$ python3 -q
>>> import numpy as np
>>> import numpy.linalg as la
>>> np.set_printoptions(precision=2, suppress=True, linewidth=160)
>>> def tidy(a):
...     return np.round(a, 2) + 0
... 
>>> W0 = np.tril(np.array([[2, 2, -2], [2, -2, 1], [-1, 2, 0]]), -1) + np.eye(3, dtype=int)
>>> W0
array([[ 1,  0,  0],
       [ 2,  1,  0],
       [-1,  2,  1]])
>>> round(np.log10(la.cond(W0)))
1
>>> tidy(np.abs(la.svd(W0)[2][-1]))
array([0.15, 0.37, 0.92])
>>> np.argsort(-la.norm(W0, axis=0).round(6), kind="stable")[:3]
array([0, 1, 2])
>>> tidy(la.norm(W0, 2) / la.norm(W0))
np.float64(0.73)
>>> [round(float(x), 2) for x in la.svd(W0, compute_uv=False)[:3]]
[2.53, 2.36, 0.17]
>>> rng = np.random.default_rng(93)
>>> idx = rng.permutation(3)
>>> idx
array([1, 0, 2])
>>> B = W0[idx][:, idx]
>>> np.trace(B)
np.int64(3)
>>> np.diag(B)
array([1, 1, 1])
>>> x = np.array([-2, -1, -2])
>>> y = W0 @ x
>>> b, lr = np.zeros(3), 1 / la.norm(W0, 2) ** 2
>>> for i in range(10):
...     b -= lr * W0.T @ (W0 @ b - y)
...     if i % 2 == 0: print(i, round(la.norm(W0 @ b - y), 2))
... 
0 0.77
2 0.29
4 0.29
6 0.29
8 0.29
>>> tidy(la.cond(W0))
np.float64(15.1)
>>> tidy(b)
array([-1.74, -1.63, -0.45])
>>> gram = W0.T @ W0
>>> tidy(la.eigvalsh(gram)[::-1])
array([6.4 , 5.58, 0.03])
>>> np.diag(gram)
array([6, 5, 1])
>>> tidy(la.svd(W0, compute_uv=False) ** 2)
array([6.4 , 5.58, 0.03])
>>> np.trace(gram), (W0 ** 2).sum()
(np.int64(12), np.int64(12))
>>> la.matrix_rank(gram)
np.int64(3)
>>> B = W0 + rng.integers(-2, 3, (3, 2)) @ rng.integers(-2, 3, (2, 3))
>>> B
array([[ 3,  1,  2],
       [ 0,  0, -2],
       [-3,  1, -1]])
>>> la.matrix_rank(B - W0, tol=1e-8)
np.int64(1)
>>> tidy(la.svd(B - W0, compute_uv=False))
array([5.2, 0. , 0. ])
>>> mat = np.load("dump.npy")
>>> mat
array([[-1,  0,  0,  0,  0,  0],
       [ 2, -3,  0,  0,  0,  0],
       [-2, -2,  0,  0,  0,  0],
       [ 0,  0, -1,  0,  0,  0],
       [ 0,  0,  2, -3,  0,  0],
       [ 0,  0, -2, -2,  0,  0],
       [ 0,  0,  0,  0, -1,  0],
       [ 0,  0,  0,  0,  2, -3],
       [ 0,  0,  0,  0, -2, -2]])
>>> x = np.array([1, 0, 1, 1, 0, 0])
>>> y = mat @ x
>>> b, lr = np.zeros(6), 1 / la.norm(mat, 2) ** 2
>>> for i in range(15):
...     b -= lr * mat.T @ (mat @ b - y)
...     if i % 5 == 0: print(i, round(la.norm(mat @ b - y), 2))
... 
0 1.87
5 0.02
10 0.0
>>> tidy(la.cond(mat))
np.float64(1.3)
>>> tidy(b)
array([1., 0., 1., 1., 0., 0.])
>>> t = np.deg2rad(120)
>>> J = np.eye(5)
>>> J[np.ix_([4, 1], [4, 1])] = [[np.cos(t), -np.sin(t)], [np.sin(t), np.cos(t)]]
>>> tidy(J)
array([[ 1.  ,  0.  ,  0.  ,  0.  ,  0.  ],
       [ 0.  , -0.5 ,  0.  ,  0.  ,  0.87],
       [ 0.  ,  0.  ,  1.  ,  0.  ,  0.  ],
       [ 0.  ,  0.  ,  0.  ,  1.  ,  0.  ],
       [ 0.  , -0.87,  0.  ,  0.  , -0.5 ]])
>>> tidy(J.T @ J)
array([[1., 0., 0., 0., 0.],
       [0., 1., 0., 0., 0.],
       [0., 0., 1., 0., 0.],
       [0., 0., 0., 1., 0.],
       [0., 0., 0., 0., 1.]])
>>> J[:, 2] @ J[:, 1]
np.float64(0.0)
>>> tidy(la.pinv(J))
array([[ 1.  ,  0.  ,  0.  ,  0.  ,  0.  ],
       [ 0.  , -0.5 ,  0.  ,  0.  , -0.87],
       [ 0.  ,  0.  ,  1.  ,  0.  ,  0.  ],
       [ 0.  ,  0.  ,  0.  ,  1.  ,  0.  ],
       [ 0.  ,  0.87,  0.  ,  0.  , -0.5 ]])
>>> tidy(la.svd(J, compute_uv=False))
array([1., 1., 1., 1., 1.])
>>> def softmax(z):
...     e = np.exp(z - z.max(axis=-1, keepdims=True))
...     return e / e.sum(axis=-1, keepdims=True)
... 
>>> tidy(softmax(J[0] + -2))
array([0.4 , 0.15, 0.15, 0.15, 0.15])
>>> tidy(softmax(10 * J[0]))
array([1., 0., 0., 0., 0.])
>>> tidy(softmax(J[0]))
array([0.4 , 0.15, 0.15, 0.15, 0.15])
>>> S = J @ J.T / np.sqrt(5)
>>> tidy(softmax(S + np.triu(np.full(S.shape, -np.inf), 1)))
array([[1.  , 0.  , 0.  , 0.  , 0.  ],
       [0.39, 0.61, 0.  , 0.  , 0.  ],
       [0.28, 0.28, 0.44, 0.  , 0.  ],
       [0.22, 0.22, 0.22, 0.34, 0.  ],
       [0.18, 0.18, 0.18, 0.18, 0.28]])
>>> tidy(softmax(S))
array([[0.28, 0.18, 0.18, 0.18, 0.18],
       [0.18, 0.28, 0.18, 0.18, 0.18],
       [0.18, 0.18, 0.28, 0.18, 0.18],
       [0.18, 0.18, 0.18, 0.28, 0.18],
       [0.18, 0.18, 0.18, 0.18, 0.28]])
>>> tidy(softmax(S)[0] @ J)
array([ 0.28, -0.25,  0.18,  0.18,  0.07])
>>> softmax(S).round(6).argmax(axis=1)
array([0, 1, 2, 3, 4])
>>> x = np.array([-3, -1, -2, 2, 0])
>>> tidy(J.T @ (J @ x))
array([-3., -1., -2.,  2.,  0.])
>>> tidy(la.det(J))
np.float64(1.0)
>>> idx = rng.permutation(5)
>>> idx
array([1, 0, 3, 4, 2])
>>> B = J[idx][:, idx]
>>> tidy(la.det(B)), tidy(la.det(J[idx]))
(np.float64(1.0), np.float64(-1.0))
>>> tidy(B)
array([[-0.5 ,  0.  ,  0.  ,  0.87,  0.  ],
       [ 0.  ,  1.  ,  0.  ,  0.  ,  0.  ],
       [ 0.  ,  0.  ,  1.  ,  0.  ,  0.  ],
       [-0.87,  0.  ,  0.  , -0.5 ,  0.  ],
       [ 0.  ,  0.  ,  0.  ,  0.  ,  1.  ]])
>>> tidy(np.trace(B))
np.float64(2.0)
>>> A = np.array([[2, 0, 2, 0, 2, 0],
...     [2, 2, 2, 2, 2, 2],
...     [1, 0, 1, 0, 1, 0],
...     [2, 0, 2, 0, 2, 0],
...     [2, 2, 2, 2, 2, 2],
...     [1, 0, 1, 0, 1, 0]])
>>> la.lstsq(A[:-1].T, A[-1])[2]
np.int32(2)
>>> tidy(np.trace(la.pinv(A) @ A))
np.float64(2.0)
>>> np.abs(np.diag(la.qr(A)[1])) > 1e-9
array([ True,  True, False, False, False, False])
>>> U, sigma, VT = la.svd(A)
>>> tidy(sigma)
array([8.2 , 3.27, 0.  , 0.  , 0.  , 0.  ])
>>> B = U[:, :2] @ np.diag(sigma[:2]) @ VT[:2]
>>> tidy(np.abs(A - B).max())
np.float64(0.0)
>>> tidy(B)
array([[2., 0., 2., 0., 2., 0.],
       [2., 2., 2., 2., 2., 2.],
       [1., 0., 1., 0., 1., 0.],
       [2., 0., 2., 0., 2., 0.],
       [2., 2., 2., 2., 2., 2.],
       [1., 0., 1., 0., 1., 0.]])
>>> tidy(la.norm(A - B) / la.norm(A))
np.float64(0.0)
>>> K = np.array([[9, 2, 3, 0, 0],
...     [7, -6, 6, 4, 5],
...     [4, 7, 5, 6, 9],
...     [8, 5, 1, 9, 9],
...     [9, 8, 8, 8, 5]])
>>> K
array([[ 9,  2,  3,  0,  0],
       [ 7, -6,  6,  4,  5],
       [ 4,  7,  5,  6,  9],
       [ 8,  5,  1,  9,  9],
       [ 9,  8,  8,  8,  5]])
>>> w1 = np.array([[4, 9, 9], [2, 2, 8], [3, 0, 0], [6, 0, 7], [7, 1, 2]])
>>> b = np.array([2, -1, -2])
>>> hid = np.maximum(K @ w1 + b, 0)
>>> (hid > 0).astype(int)
array([[1, 1, 1],
       [1, 1, 1],
       [1, 1, 1],
       [1, 1, 1],
       [1, 1, 1]])
>>> la.matrix_rank(hid)
np.int64(3)
>>> (hid > 0).mean(axis=0)
array([1., 1., 1.])
>>> Z = np.array([[5, 5, 3], [5, 3, 5], [3, 2, 1]])
>>> w1 @ Z
array([[92, 65, 66],
       [44, 32, 24],
       [15, 15,  9],
       [51, 44, 25],
       [46, 42, 28]])
>>> hid @ Z
array([[ 960,  697,  668],
       [ 903,  742,  611],
       [1470, 1204,  878],
       [1843, 1472, 1133],
       [1937, 1526, 1197]])
>>> O, _ = la.qr(np.array([[0.8, 2.5, 1.2, -0.5, -0.7],
...     [-0.6, -0.1, -2.0, 0.6, 1.1],
...     [0.2, 0.3, -0.6, -1.0, 1.3],
...     [2.3, 0.3, -0.4, -0.1, -1.2],
...     [-0.3, -0.4, 0.1, 1.1, -1.1]]))
>>> vals = np.array([0, 2, 1, 2, 3])
>>> feats = O @ np.diag(vals) @ O.T
>>> tidy(feats)
array([[ 1.8 ,  0.19, -0.01, -0.56,  0.09],
       [ 0.19,  1.08, -0.37,  0.24, -0.05],
       [-0.01, -0.37,  2.34, -0.22,  0.55],
       [-0.56,  0.24, -0.22,  0.31,  0.23],
       [ 0.09, -0.05,  0.55,  0.23,  2.47]])
>>> rank = la.matrix_rank(feats)
>>> rank
np.int64(4)
>>> ns = la.svd(feats)[2][rank:].T
>>> tidy(ns[:, 0] / ns[np.abs(ns[:, 0]).round(6).argmax(), 0])
array([ 0.35, -0.26,  0.09,  1.  , -0.13])
>>> [int(la.matrix_rank(feats[:, :j + 1])) for j in range(5)]
[1, 2, 3, 4, 4]
>>> np.allclose(feats @ ns, 0)
True
>>> Z = np.array([[0.6, 1.3, 0.3, -0.4], [0.1, -2.0, 1.1, 2.3]])
>>> arr = np.array([[4, 3],
...     [1, -4],
...     [-3, 2],
...     [-4, -2],
...     [3, 5],
...     [1, 4],
...     [5, -5],
...     [2, -4],
...     [-3, -2],
...     [1, -1],
...     [-3, -1],
...     [-4, 2],
...     [-3, -2],
...     [1, 5],
...     [-4, 0],
...     [0, 2],
...     [-3, -5],
...     [1, 5],
...     [-5, 2],
...     [0, 0],
...     [-5, 4],
...     [-3, -3]]) @ Z + 0.3 * rng.normal(size=(22, 4))
>>> tidy(arr)
array([[  3.01,  -0.28,   4.71,   5.01],
       [  0.04,   9.63,  -3.69,  -9.25],
       [ -1.5 ,  -8.14,   1.06,   5.83],
       [ -2.73,  -0.77,  -3.94,  -2.82],
       [  2.21,  -6.15,   6.24,  10.73],
       [  0.8 ,  -6.23,   4.74,   8.98],
       [  2.68,  16.49,  -3.92, -13.52],
       [  0.54,  10.62,  -3.81,  -9.84],
       [ -2.32,   0.38,  -3.01,  -3.57],
       [  0.36,   2.89,  -0.75,  -2.62],
       [ -2.27,  -1.91,  -1.72,  -0.95],
       [ -2.73,  -9.11,   1.14,   6.17],
       [ -2.18,   0.36,  -3.16,  -3.56],
       [  1.04,  -9.11,   6.56,  10.97],
       [ -2.58,  -5.03,  -1.69,   1.78],
       [  0.18,  -4.15,   2.45,   4.81],
       [ -2.48,   6.36,  -6.11, -10.48],
       [  1.23,  -8.86,   5.92,  11.07],
       [ -2.68, -11.07,   0.79,   6.94],
       [ -0.15,   0.48,   0.51,  -0.16],
       [ -2.23, -14.35,   2.95,  11.17],
       [ -2.16,   2.1 ,  -3.84,  -5.89]])
>>> x = np.array([-1, 2, 0, 1])
>>> y = arr @ x
>>> tidy(la.solve(arr.T @ arr, arr.T @ y))
array([-1.,  2.,  0.,  1.])
>>> tidy(la.pinv(arr) @ arr)
array([[1., 0., 0., 0.],
       [0., 1., 0., 0.],
       [0., 0., 1., 0.],
       [0., 0., 0., 1.]])
>>> y = y + 0.3 * rng.normal(size=22)
>>> tidy(y)
array([  1.17,  10.47,  -9.44,  -1.78,  -4.07,  -4.41,  16.87,  10.99,  -0.54,   2.98,  -2.11,  -9.16,  -0.48,  -8.16,  -5.65,  -3.45,   4.84,  -7.87, -12.66,
         1.52, -15.35,   0.82])
>>> b, *_ = la.lstsq(arr, y)
>>> tidy(la.norm(y - arr @ b))
np.float64(0.74)
>>> tidy(b)
array([-1.42,  2.06,  0.41,  0.86])
>>> b.round()
array([-1.,  2.,  0.,  1.])
